% python3 -q
>>> import numpy as np
>>> np.set_printoptions(precision=2, suppress=True, linewidth=120, floatmode="fixed")
>>> tidy = lambda a: np.round(a, 2) + 0
>>> M = np.load("a.npy")
>>> print(tidy(M))
[[0.67 0.00 0.00 0.00 0.00 0.00 0.00 0.33 0.00 0.00 0.00]
 [0.00 0.50 0.00 0.00 0.00 0.00 0.00 0.00 0.00 0.00 0.50]
 [0.00 0.00 0.33 0.00 0.33 0.00 0.00 0.00 0.00 0.33 0.00]
 [0.00 0.00 0.33 0.33 0.00 0.33 0.00 0.00 0.00 0.00 0.00]
 [0.00 0.00 0.25 0.00 0.25 0.00 0.25 0.00 0.00 0.00 0.25]
 [0.00 0.00 0.00 0.17 0.00 0.33 0.17 0.00 0.17 0.00 0.17]
 [0.00 0.00 0.00 0.00 0.00 0.00 1.00 0.00 0.00 0.00 0.00]
 [0.00 0.00 0.00 0.00 0.17 0.17 0.17 0.17 0.17 0.17 0.00]
 [0.00 0.14 0.14 0.00 0.14 0.14 0.00 0.00 0.29 0.14 0.00]
 [0.25 0.25 0.00 0.00 0.25 0.00 0.00 0.00 0.00 0.25 0.00]
 [0.00 0.00 0.00 0.00 0.00 0.00 0.50 0.00 0.00 0.00 0.50]]
>>> # a transition matrix
>>> print(np.allclose(M, M.T))
False
>>> print(tidy(np.trace(M)))
4.62
>>> print(tidy(np.abs(np.linalg.eigvals(M)).max()))
1.0
>>> print(tidy((M - M.T) / 2))
[[ 0.00  0.00  0.00  0.00  0.00  0.00  0.00  0.17  0.00 -0.12  0.00]
 [ 0.00  0.00  0.00  0.00  0.00  0.00  0.00  0.00 -0.07 -0.12  0.25]
 [ 0.00  0.00  0.00 -0.17  0.04  0.00  0.00  0.00 -0.07  0.17  0.00]
 [ 0.00  0.00  0.17  0.00  0.00  0.08  0.00  0.00  0.00  0.00  0.00]
 [ 0.00  0.00 -0.04  0.00  0.00  0.00  0.12 -0.08 -0.07 -0.12  0.12]
 [ 0.00  0.00  0.00 -0.08  0.00  0.00  0.08 -0.08  0.01  0.00  0.08]
 [ 0.00  0.00  0.00  0.00 -0.12 -0.08  0.00 -0.08  0.00  0.00 -0.25]
 [-0.17  0.00  0.00  0.00  0.08  0.08  0.08  0.00  0.08  0.08  0.00]
 [ 0.00  0.07  0.07  0.00  0.07 -0.01  0.00 -0.08  0.00  0.07  0.00]
 [ 0.12  0.12 -0.17  0.00  0.12  0.00  0.00 -0.08 -0.07  0.00  0.00]
 [ 0.00 -0.25  0.00  0.00 -0.12 -0.08  0.25  0.00  0.00  0.00  0.00]]
>>> print(np.allclose(M @ M.T, M.T @ M))
False
>>> print(tidy(np.linalg.matrix_power(M, 100)))
[[0.00 0.00 0.00 0.00 0.00 0.00 1.00 0.00 0.00 0.00 0.00]
 [0.00 0.00 0.00 0.00 0.00 0.00 1.00 0.00 0.00 0.00 0.00]
 [0.00 0.00 0.00 0.00 0.00 0.00 1.00 0.00 0.00 0.00 0.00]
 [0.00 0.00 0.00 0.00 0.00 0.00 1.00 0.00 0.00 0.00 0.00]
 [0.00 0.00 0.00 0.00 0.00 0.00 1.00 0.00 0.00 0.00 0.00]
 [0.00 0.00 0.00 0.00 0.00 0.00 1.00 0.00 0.00 0.00 0.00]
 [0.00 0.00 0.00 0.00 0.00 0.00 1.00 0.00 0.00 0.00 0.00]
 [0.00 0.00 0.00 0.00 0.00 0.00 1.00 0.00 0.00 0.00 0.00]
 [0.00 0.00 0.00 0.00 0.00 0.00 1.00 0.00 0.00 0.00 0.00]
 [0.00 0.00 0.00 0.00 0.00 0.00 1.00 0.00 0.00 0.00 0.00]
 [0.00 0.00 0.00 0.00 0.00 0.00 1.00 0.00 0.00 0.00 0.00]]
>>> print(M @ np.ones(11))
[1.00 1.00 1.00 1.00 1.00 1.00 1.00 1.00 1.00 1.00 1.00]
>>> print(tidy(M.sum(axis=1)))
[1.00 1.00 1.00 1.00 1.00 1.00 1.00 1.00 1.00 1.00 1.00]
>>> pr = np.eye(11)[1]
>>> for _ in range(5):
...     pr = pr @ M
...     print(pr.round(2))
... 
[0.00 0.50 0.00 0.00 0.00 0.00 0.00 0.00 0.00 0.00 0.50]
[0.00 0.25 0.00 0.00 0.00 0.00 0.25 0.00 0.00 0.00 0.50]
[0.00 0.12 0.00 0.00 0.00 0.00 0.50 0.00 0.00 0.00 0.38]
[0.00 0.06 0.00 0.00 0.00 0.00 0.69 0.00 0.00 0.00 0.25]
[0.00 0.03 0.00 0.00 0.00 0.00 0.81 0.00 0.00 0.00 0.16]
